In [1]: import numpy as np

In [2]: np.set_printoptions(precision=4, suppress=True, linewidth=120, floatmode="fixed")

In [3]: mat = np.load("test13.npy")

In [4]: print(mat)
[[ 0.3432  0.2145  0.2054  0.1675  0.1663  0.4821]
 [-2.9178 -1.4585 -1.4978 -1.4227 -1.4899 -2.9789]
 [ 2.7027  1.3319  1.2492  1.4258  1.2932  2.7603]
 [-0.9643 -0.4729 -0.4386 -0.4545 -0.4069 -0.9245]
 [-2.8782 -1.4754 -1.3483 -1.4339 -1.3426 -2.8699]
 [ 0.8928  0.5369  0.5607  0.5281  0.4855  0.9520]
 [ 0.3055  0.1346  0.0796  0.1529  0.1638  0.3052]
 [ 0.2579  0.2288  0.1012  0.1343  0.1629  0.2317]
 [-1.4532 -0.6954 -0.7612 -0.7209 -0.6503 -1.4402]
 [-2.3094 -1.0564 -1.0786 -1.2160 -1.1931 -2.2878]
 [ 0.3175  0.1657  0.1925  0.2113  0.1866  0.3849]
 [ 0.7374  0.4146  0.4100  0.4577  0.3586  0.7749]
 [ 2.8658  1.4672  1.4135  1.5107  1.4777  2.8935]
 [ 0.2108  0.1352  0.0572  0.1063  0.1419  0.1823]
 [ 2.3760  1.2100  1.2418  1.3053  1.2906  2.4830]
 [-0.7586 -0.3536 -0.4410 -0.3693 -0.3313 -0.6440]
 [ 2.8709  1.3992  1.3830  1.4064  1.5207  2.8665]
 [-2.4657 -1.2061 -1.1757 -1.2025 -1.2094 -2.4100]
 [ 0.5502  0.3906  0.3796  0.2638  0.3150  0.7054]
 [ 1.6539  0.7484  0.8909  0.8498  0.8356  1.5728]
 [-0.6565 -0.3159 -0.2930 -0.3784 -0.3533 -0.5992]
 [-1.2512 -0.5734 -0.6053 -0.6098 -0.6370 -1.1565]
 [-0.9655 -0.4129 -0.4156 -0.3679 -0.5036 -0.8753]
 [ 0.5826  0.2932  0.2326  0.3262  0.2647  0.5219]]

In [5]: Y = np.c_[mat[:, :2] @ np.array([[1, 0], [2, 2]]), np.array([3, 3, 2, 2, 1, 3, 3, 0, 1, 0, 2, 2, 3, 2, 1, 1, 3, 0, 2, 3, 0, 1, 1, 3])]

In [6]: print(Y)
[[ 0.7722  0.4290  3.0000]
 [-5.8348 -2.9170  3.0000]
 [ 5.3665  2.6638  2.0000]
 [-1.9101 -0.9458  2.0000]
 [-5.8290 -2.9508  1.0000]
 [ 1.9666  1.0738  3.0000]
 [ 0.5747  0.2692  3.0000]
 [ 0.7155  0.4576  0.0000]
 [-2.8440 -1.3908  1.0000]
 [-4.4222 -2.1128  0.0000]
 [ 0.6489  0.3314  2.0000]
 [ 1.5666  0.8292  2.0000]
 [ 5.8002  2.9344  3.0000]
 [ 0.4812  0.2704  2.0000]
 [ 4.7960  2.4200  1.0000]
 [-1.4658 -0.7072  1.0000]
 [ 5.6693  2.7984  3.0000]
 [-4.8779 -2.4122  0.0000]
 [ 1.3314  0.7812  2.0000]
 [ 3.1507  1.4968  3.0000]
 [-1.2883 -0.6318  0.0000]
 [-2.3980 -1.1468  1.0000]
 [-1.7913 -0.8258  1.0000]
 [ 1.1690  0.5864  3.0000]]

In [7]: print(np.round(np.linalg.norm(Y - mat @ np.linalg.lstsq(mat, Y)[0], axis=0), 4) + 0)
[0.0000 0.0000 7.9693]

In [8]: print(np.linalg.matrix_rank(np.c_[mat, Y]))
7

In [9]: print(np.round(np.linalg.lstsq(mat, Y[:, 0])[0], 4) + 0)
[1.0000 2.0000 0.0000 0.0000 0.0000 0.0000]

In [10]: hat = mat @ np.linalg.solve(mat.T @ mat, mat.T)

In [11]: print(hat @ mat[:, 1])
[ 0.2145 -1.4585  1.3319 -0.4729 -1.4754  0.5369  0.1346  0.2288 -0.6954 -1.0564  0.1657  0.4146  1.4672  0.1352
  1.2100 -0.3536  1.3992 -1.2061  0.3906  0.7484 -0.3159 -0.5734 -0.4129  0.2932]

In [12]: print(np.allclose(hat @ hat, hat))
True

In [13]: arr = np.loadtxt("data.csv", delimiter=",")

In [14]: print(arr)
[[  0.1452   4.1370   5.5087  -0.3660  -2.3907   0.0868 -12.2320   1.4246   9.2197  -2.4523   7.6538]
 [ -5.1770 -15.9209  -8.8598 -10.3462  12.5637   4.4285   2.8579  12.7243  -4.3419   3.5284 -15.5816]
 [ -4.9564  -4.9715   1.9171  -3.6042   6.2540   6.1958  -8.7380   4.2750   6.7637  -5.5183   0.3246]
 [ -4.3927 -17.2619 -12.7676  -9.1785  11.8523   2.5026  12.4208  10.7994 -11.0211   5.5703 -19.7941]
 [  1.3047   4.7222   3.5369   5.0739  -2.3255   1.5095   0.8126  -7.4260   0.8496  -5.3617   5.8340]
 [ -4.1734 -12.2172  -7.0168  -5.0724  10.3841   4.8996   6.5955   6.6750  -5.9124  -0.1568 -12.8902]
 [ -5.5286 -16.9175 -10.1269 -10.5332  13.3495   4.5052   4.3807  13.1453  -5.2886   2.8744 -17.3487]
 [  0.6222  -1.4560  -1.9133  -3.7246  -1.8486  -3.6002  -1.9922   6.4950  -0.5288   6.5883  -3.5648]
 [ -0.3179   9.4062  11.6105   2.5208  -4.9140   2.2407 -17.7157  -2.2444  14.5098  -8.3736  15.2425]
 [ -2.6174   2.8331   6.2688   3.7907   1.9153   6.0566  -6.3122  -5.7463   6.3706 -11.1908   7.8380]
 [  2.3081   6.1588   4.1029   1.7771  -5.5664  -1.8903  -5.9675  -1.5641   4.4897   1.2471   6.4754]
 [  2.9625   9.1739   7.0573   3.4081  -7.0885  -2.3973  -9.9622  -2.7334   8.3403  -0.8860  10.4767]
 [ -3.4911 -11.7992  -7.0719  -4.6736   9.5134   4.3163   8.5420   5.6427  -7.2247   1.0892 -12.4672]
 [ -6.8214 -11.9590  -3.1505  -8.2181  10.4018   6.4376  -6.5521  11.0079   2.8154  -3.0099  -8.0445]
 [  2.3471   1.9285  -1.2388   1.8264  -2.6396  -2.5460   6.8209  -2.8475  -4.7092   2.9460  -0.9415]
 [ -1.5982  -2.4618  -0.7732   0.8945   4.1723   4.1761   2.6528  -1.7681  -1.6771  -4.3285  -1.1069]
 [  2.4318   8.6587   5.8561   4.1304  -6.7541  -2.2246  -5.4617  -4.7118   5.2794  -1.6186   9.6653]
 [ -1.9922 -10.5043  -8.7382  -4.4197   7.6424   1.9784  12.9866   3.9269  -9.7517   3.8834 -13.7331]
 [ -0.9453   8.7972  11.0411   5.2885  -2.8334   4.2003 -14.0545  -5.7792  12.8828 -11.3422  15.0290]
 [  4.0432   8.7251   4.5895   3.3876  -9.0764  -5.0182  -3.2829  -3.2475   2.0697   3.1444   7.6474]
 [  6.0991  11.4639   3.6246   7.7436  -9.4303  -5.1537   3.5369  -9.9604  -0.8019   1.4742   8.8396]
 [  1.5456  -4.1288  -6.8131  -0.5359   1.4804  -2.0120  13.3930  -0.3680 -10.3565   4.6514  -8.8853]
 [ -2.5878   1.1438   5.8882  -0.0525   2.2502   4.9612 -11.3577   0.5461   9.1832  -7.9749   6.1725]
 [ -1.2692   1.3651   3.3447   1.6057   0.3520   2.7506  -3.2224  -2.2067   3.5469  -4.4529   3.8204]
 [ -0.6467   1.8212   2.2802  -2.1697  -0.6704  -0.5843  -8.4880   2.8382   5.7216  -0.3260   3.3259]
 [  1.5443  -1.6259  -5.6758  -1.7005  -1.5478  -4.7358   8.4322   2.0686  -6.7390   8.3526  -6.3539]
 [ -3.6383  -6.2541  -2.5813  -1.9019   7.2468   5.5727   3.3083   1.4439  -1.9417  -4.1339  -5.0486]
 [  3.3015   7.8925   3.3247   4.0856  -7.3916  -3.8450  -0.4980  -4.9700   0.6268   1.4091   6.0086]
 [ -3.7349  -3.4265   2.6649  -7.0625   1.9998   1.4314 -15.7854  10.9860   9.5359   0.6339   0.6711]
 [ -3.3702  -6.6511  -1.5772  -6.6291   5.2859   1.6898  -7.1759  10.1314   3.0618   1.6355  -5.2724]
 [ -1.7490   4.8151   8.5129   1.3283  -0.0933   3.7182 -13.9433  -1.7529  11.0771  -8.6888  10.4265]
 [ -2.0938   5.1352   7.8914  -0.5257  -2.2898   1.7412 -16.9124   1.0212  13.3390  -5.8075  10.4457]
 [ -4.2216 -10.3279  -6.3562  -5.2879   8.6474   3.7383   4.6880   6.0139  -4.3455   0.2163 -11.1481]
 [  5.0627  10.0192   1.2693   9.3631  -8.3579  -4.1342   9.6329 -12.6868  -6.2386   0.8981   5.9178]
 [ -4.0753  -7.8749  -2.6824  -6.5114   6.8053   3.0190  -4.8325   8.5261   2.3368   0.4733  -5.9173]
 [  2.0639   0.6298  -3.3091   4.9252  -0.0793  -0.6492  14.2396  -8.3892  -9.0085  -0.2510  -3.0043]
 [  0.3432  -2.5615  -3.5070   1.0071   2.6759   0.0378   9.9103  -2.8459  -6.0880   0.2053  -4.5101]
 [  0.4736  -1.3856  -2.2135  -1.2375  -0.1048  -0.7211   1.9397   1.3748  -2.5641   2.4733  -3.0245]
 [ -0.6427   1.1096   3.4927   0.9601   0.8497   2.8228  -3.8727  -2.0649   3.4393  -4.7343   4.0402]
 [ -0.0379   0.8928   2.2950  -4.0523  -1.9555  -1.1381 -10.0568   6.5556   5.8994   2.0743   1.7142]
 [  1.7807   0.0208  -2.7203   3.2322   0.8678  -0.0248  11.8358  -5.6667  -7.0333  -0.0794  -2.8015]
 [  5.5237  13.3002   6.0264   6.6019 -12.2385  -6.6665  -2.2601  -8.1593   2.2876   1.7325  11.5136]
 [  0.8474  -3.3594  -4.4705  -2.9111   0.3673  -2.7467   4.3265   3.4595  -3.9736   5.6754  -5.7372]
 [ -0.8764  -3.5692  -2.4634  -1.8675   2.3003   0.7857   1.7470   2.3696  -2.4304   1.3204  -3.6356]]

In [15]: q, r_ = np.linalg.qr(arr)

In [16]: print(q.shape, r_.shape)
(44, 11) (11, 11)

In [17]: print(np.round(q.T @ q, 4) + 0)
[[1.0000 0.0000 0.0000 0.0000 0.0000 0.0000 0.0000 0.0000 0.0000 0.0000 0.0000]
 [0.0000 1.0000 0.0000 0.0000 0.0000 0.0000 0.0000 0.0000 0.0000 0.0000 0.0000]
 [0.0000 0.0000 1.0000 0.0000 0.0000 0.0000 0.0000 0.0000 0.0000 0.0000 0.0000]
 [0.0000 0.0000 0.0000 1.0000 0.0000 0.0000 0.0000 0.0000 0.0000 0.0000 0.0000]
 [0.0000 0.0000 0.0000 0.0000 1.0000 0.0000 0.0000 0.0000 0.0000 0.0000 0.0000]
 [0.0000 0.0000 0.0000 0.0000 0.0000 1.0000 0.0000 0.0000 0.0000 0.0000 0.0000]
 [0.0000 0.0000 0.0000 0.0000 0.0000 0.0000 1.0000 0.0000 0.0000 0.0000 0.0000]
 [0.0000 0.0000 0.0000 0.0000 0.0000 0.0000 0.0000 1.0000 0.0000 0.0000 0.0000]
 [0.0000 0.0000 0.0000 0.0000 0.0000 0.0000 0.0000 0.0000 1.0000 0.0000 0.0000]
 [0.0000 0.0000 0.0000 0.0000 0.0000 0.0000 0.0000 0.0000 0.0000 1.0000 0.0000]
 [0.0000 0.0000 0.0000 0.0000 0.0000 0.0000 0.0000 0.0000 0.0000 0.0000 1.0000]]
